$ ipython --no-banner

In [1]: import numpy as np

In [2]: from numpy import linalg as LA

In [3]: np.set_printoptions(precision=1, suppress=True, linewidth=120, floatmode="fixed")

In [4]: M = np.load("m.npy")

In [5]: print(M)
[[-1.9  1.0  0.0  1.0 -2.0 -3.0  3.0  1.0  1.0  1.0 -3.0  3.0 -3.0 -3.0  3.0 -2.0]
 [-1.0  0.1 -3.0 -1.0  2.0  1.0  2.0  2.0  1.0  2.0  0.0 -3.0  0.0  2.0 -2.0  3.0]
 [-1.0 -1.0  2.1  3.0  2.0  2.0 -3.0 -3.0  2.0  0.0  3.0  2.0  1.0 -3.0 -2.0  2.0]
 [-1.0  3.0 -3.0 -2.9  1.0  1.0  1.0  2.0 -2.0  0.0  0.0  3.0 -3.0  3.0  2.0  0.0]
 [-1.0  1.0  2.0 -3.0 -1.9 -1.0 -2.0 -3.0  1.0 -1.0  1.0  3.0 -3.0  2.0  1.0 -2.0]
 [ 2.0  1.0 -1.0  3.0  3.0  0.1  2.0  1.0  2.0  2.0  0.0 -2.0 -2.0  2.0 -2.0  0.0]
 [ 0.0  1.0 -3.0 -3.0  1.0  3.0  1.1 -1.0  3.0  2.0 -2.0  2.0  3.0  1.0 -3.0 -1.0]
 [-2.0  2.0  1.0 -3.0  0.0  2.0  2.0 -0.9  0.0  2.0 -1.0 -2.0 -1.0  2.0  3.0  3.0]
 [ 0.0  0.0  2.0  2.0 -2.0  2.0 -1.0 -2.0  1.1 -1.0  0.0  1.0 -2.0  3.0 -1.0  0.0]
 [-1.0  1.0  0.0 -1.0  2.0  3.0  2.0  0.0  2.0  1.1 -1.0 -2.0  0.0  0.0 -3.0  1.0]
 [ 3.0 -1.0 -2.0  2.0  1.0 -2.0  1.0 -1.0  1.0  0.0 -1.9  0.0 -3.0  1.0  0.0  0.0]
 [ 3.0  1.0  2.0  1.0 -3.0  1.0  0.0 -1.0  0.0 -1.0 -3.0  2.1 -1.0 -2.0  3.0  2.0]
 [-2.0 -2.0  3.0  2.0 -1.0  3.0 -2.0  0.0 -2.0  3.0  1.0  1.0  2.1 -2.0 -2.0 -3.0]
 [-2.0 -1.0  2.0  0.0 -2.0 -3.0  3.0  1.0  3.0  0.0 -2.0  0.0  0.0 -1.9  0.0 -2.0]
 [-1.0 -1.0  3.0 -1.0  0.0  3.0  1.0  0.0  1.0 -3.0 -1.0 -3.0 -3.0  0.0 -1.9 -2.0]
 [-2.0  1.0  0.0  1.0 -2.0 -3.0  3.0  1.0  1.0  1.0 -3.0  3.0 -3.0 -3.0  3.0 -1.9]]

In [6]: print(round(np.trace(M), 1))
-5.4

In [7]: print(np.allclose(M @ M.T, M.T @ M))
False

In [8]: print(np.sort(np.abs(LA.eigvals(M))))
[0.1 1.8 1.8 2.1 2.7 4.5 4.5 4.5 4.5 5.6 5.6 6.3 6.3 6.7 7.9 7.9]

In [9]: print(np.allclose(M, M.T))
False

In [10]: left, sv, VT = LA.svd(M)

In [11]: print(np.argmax(sv[:-1] / (sv[1:] + 1e-6)) + 1)
15

In [12]: B = left[:, :15] @ np.diag(sv[:15]) @ VT[:15]

In [13]: print(round(np.abs(M - B).max(), 1))
0.0

In [14]: print(np.round(LA.norm(M - B) / LA.norm(M), 1))
0.0

In [15]: print(np.round(np.abs(LA.svd(M)[2][-1]), 1) + 0)
[0.2 0.1 0.1 0.1 0.3 0.1 0.6 0.2 0.1 0.0 0.6 0.0 0.1 0.1 0.1 0.0]

In [16]: print([round(float(x), 1) for x in LA.svd(M, compute_uv=False)[:3]])
[15.6, 13.5, 10.7]

In [17]: print(LA.cond(M) > 100)
True

In [18]: vec = np.array([2, 0, 1, 1, 2, 1, 0, 1, 0, 2, 0, 1, 2, 0, 0, 2])

In [19]: rhs = M @ vec

In [20]: print(rhs)
[-13.8   8.0  14.1  -5.9 -19.8  11.1   8.0   1.1  -5.0   6.2  -1.0   5.1   7.2 -12.0 -16.0 -13.8]

In [21]: print(np.round(LA.solve(M, rhs + M[:, 4]), 1) + 0)
[2.0 0.0 1.0 1.0 3.0 1.0 0.0 1.0 0.0 2.0 0.0 1.0 2.0 0.0 0.0 2.0]

In [22]: print(np.round(LA.solve(M, rhs), 1) + 0)
[2.0 0.0 1.0 1.0 2.0 1.0 0.0 1.0 0.0 2.0 0.0 1.0 2.0 0.0 0.0 2.0]

In [23]: sv = 10 * 0.7 ** np.arange(6)

In [24]: q, _ = LA.qr(np.array([[0.4, -1.7, 0.3, -0.3, 0.4, -1.0],
    ...:     [0.4, 1.5, -0.7, 0.4, -0.6, -1.2],
    ...:     [-1.1, 1.0, 1.4, -0.9, -0.2, -0.1],
    ...:     [-0.5, -0.7, -0.5, -0.7, 0.0, -0.8],
    ...:     [1.5, -1.2, 0.6, 1.6, -0.1, 0.1],
    ...:     [-1.5, -0.9, -0.2, 1.7, -0.7, 0.2]]))

In [25]: rng = np.random.default_rng(737)

In [26]: feats = rng.normal(size=(22, 6)) * sv @ q

In [27]: print(feats.round(1) + 0)
[[ -0.9  -3.9   1.4   4.5   5.6 -11.9]
 [ -3.1  -4.2   2.9   2.7 -10.5   7.9]
 [ -6.0   1.1  -4.9   2.5  -4.1   6.2]
 [  0.3  12.1  -4.7  -3.8   2.2  -1.6]
 [ -4.1  -0.4  -0.4   0.7  -3.6   5.4]
 [ -3.8   2.3  13.0   0.1  -4.9   3.9]
 [  3.0   9.8  -1.3  -7.5  -0.6   4.3]
 [  0.8   4.4  -1.7  -1.1  -0.2   1.3]
 [ -6.2  -0.8  -0.7   4.8   2.5   3.1]
 [  0.7  -1.7   1.8   4.0   8.5  -6.1]
 [  2.5  12.0  -7.6  -7.5   5.7   2.3]
 [  0.8  -7.2   6.1   6.1  -0.7 -13.3]
 [ -1.5  21.7  -8.8 -11.9   7.6  10.6]
 [ -0.9  -6.9  -2.3   3.0   2.7 -10.7]
 [ -6.8  -3.8  10.2   1.9  -6.4  13.8]
 [ -2.4   7.2   0.7  -3.1   1.0   7.8]
 [ -3.0  12.7  -2.3  -4.2   5.1   0.1]
 [  0.0   6.3  -0.5  -4.4  -3.4   1.6]
 [ -0.7  -1.5  -2.4   0.0  -3.4   1.2]
 [ -0.4  -1.7  -2.6   2.5  -2.1   4.1]
 [  4.1  -9.3  -6.8   0.0  -3.1   1.6]
 [  3.1   2.3  -6.5  -3.0  -8.7   9.2]]

In [28]: r0 = np.array([-2, 0, 1, -2, 0, 2, 2, 1, 1, 0, 1, -1, 2, 0, -2, 1])

In [29]: B = M + np.outer(r0, np.eye(16)[2])

In [30]: print(LA.matrix_rank(B - M))
1

In [31]: print(np.round(LA.det(B) / LA.det(M), 1), round(float(1 + LA.solve(M, r0)[2]), 1))
17.8 17.8

In [32]: z = rng.permutation(16)

In [33]: print(z)
[ 0 11 14 15  5 12 10  9  2  8  6  4  7 13  1  3]

In [34]: B = M[z][:, z]

In [35]: print(np.diag(B))
[-1.9  2.1 -1.9 -1.9  0.1  2.1 -1.9  1.1  2.1  1.1  1.1 -1.9 -0.9 -1.9  0.1 -2.9]

In [36]: print(np.sort(np.abs(LA.eigvals(B))))
[0.1 1.8 1.8 2.1 2.7 4.5 4.5 4.5 4.5 5.6 5.6 6.3 6.3 6.7 7.9 7.9]

In [37]: print(round(float(np.trace(B)), 1))
-5.4

In [38]: data = np.load("mat.npy")

In [39]: print(data)
[[ 0  1 17  5 12  3  0  3  1  0 12 19 21 11  0]
 [ 0 20 12 22  9  2  0 23 17  0 12 24 25  0 20]
 [ 2  0  2  9  6  0  0  3  0  0  0  9  9  0  0]
 [ 1  3  3 15  6  0  0 11  1  0  0 13 13  0  8]
 [ 9  0  0  0  3  0  0  0  0  0  0  0  0  0  0]
 [ 0  2 10 10  9  0  0  7  1  0  6 16 17  3  2]
 [ 8  0  0  2  3  0  0  0  0  0  0  0  0  0  0]
 [ 0 11 11 16  9  0  0 15  9  0  9 20 21  0 11]
 [ 6  0  0 14  3  0  0  7  0  6  0  6  5  0  5]
 [ 4  0  0  0  6  0  0  0  0  0  0  1  1  4  0]
 [14  0  0  0  0  0  4  0  0  0  0  0  0  0  0]
 [ 1  3  3 15  6  0  0 11  1  0  0 13 13  0  8]]

In [40]: gram = data.T @ data

In [41]: print((data @ data.T).shape)
(12, 12)

In [42]: print(np.allclose(gram, gram.T))
True

In [43]: print(np.round(LA.svd(data, compute_uv=False) ** 2, 1) + 0)
[9136.5  798.1  500.6  290.0   46.3   39.5   20.7    6.5    3.7    0.7    0.2    0.0]

In [44]: print(LA.matrix_rank(gram))
11

In [45]: print(np.diag(gram))
[ 399  544  676 1596  558   13   16 1112  374   36  405 2049 2241  146  678]

In [46]: print(np.trace(gram), (data ** 2).sum())
10843 10843

In [47]: X = 0.5 ** np.abs(np.subtract.outer(np.arange(13), np.arange(13)))

In [48]: print(X.round(1) + 0)
[[1.0 0.5 0.2 0.1 0.1 0.0 0.0 0.0 0.0 0.0 0.0 0.0 0.0]
 [0.5 1.0 0.5 0.2 0.1 0.1 0.0 0.0 0.0 0.0 0.0 0.0 0.0]
 [0.2 0.5 1.0 0.5 0.2 0.1 0.1 0.0 0.0 0.0 0.0 0.0 0.0]
 [0.1 0.2 0.5 1.0 0.5 0.2 0.1 0.1 0.0 0.0 0.0 0.0 0.0]
 [0.1 0.1 0.2 0.5 1.0 0.5 0.2 0.1 0.1 0.0 0.0 0.0 0.0]
 [0.0 0.1 0.1 0.2 0.5 1.0 0.5 0.2 0.1 0.1 0.0 0.0 0.0]
 [0.0 0.0 0.1 0.1 0.2 0.5 1.0 0.5 0.2 0.1 0.1 0.0 0.0]
 [0.0 0.0 0.0 0.1 0.1 0.2 0.5 1.0 0.5 0.2 0.1 0.1 0.0]
 [0.0 0.0 0.0 0.0 0.1 0.1 0.2 0.5 1.0 0.5 0.2 0.1 0.1]
 [0.0 0.0 0.0 0.0 0.0 0.1 0.1 0.2 0.5 1.0 0.5 0.2 0.1]
 [0.0 0.0 0.0 0.0 0.0 0.0 0.1 0.1 0.2 0.5 1.0 0.5 0.2]
 [0.0 0.0 0.0 0.0 0.0 0.0 0.0 0.1 0.1 0.2 0.5 1.0 0.5]
 [0.0 0.0 0.0 0.0 0.0 0.0 0.0 0.0 0.1 0.1 0.2 0.5 1.0]]

In [49]: def softmax(z):
    ...:     e = np.exp(z - z.max(axis=-1, keepdims=True))
    ...:     return e / e.sum(axis=-1, keepdims=True)
    ...: 

In [50]: print(softmax(X).sum(axis=1))
[1.0 1.0 1.0 1.0 1.0 1.0 1.0 1.0 1.0 1.0 1.0 1.0 1.0]

In [51]: print(np.round(softmax(10 * X[5]), 1) + 0)
[0.0 0.0 0.0 0.0 0.0 1.0 0.0 0.0 0.0 0.0 0.0 0.0 0.0]

In [52]: print(softmax(X[5]))
[0.1 0.1 0.1 0.1 0.1 0.2 0.1 0.1 0.1 0.1 0.1 0.1 0.1]

In [53]: print(softmax(X[5] + 3))
[0.1 0.1 0.1 0.1 0.1 0.2 0.1 0.1 0.1 0.1 0.1 0.1 0.1]

In [54]: att = X @ X.T / np.sqrt(13)

In [55]: print(softmax(att)[5] @ X)
[0.1 0.2 0.2 0.2 0.3 0.3 0.3 0.2 0.2 0.2 0.2 0.2 0.1]
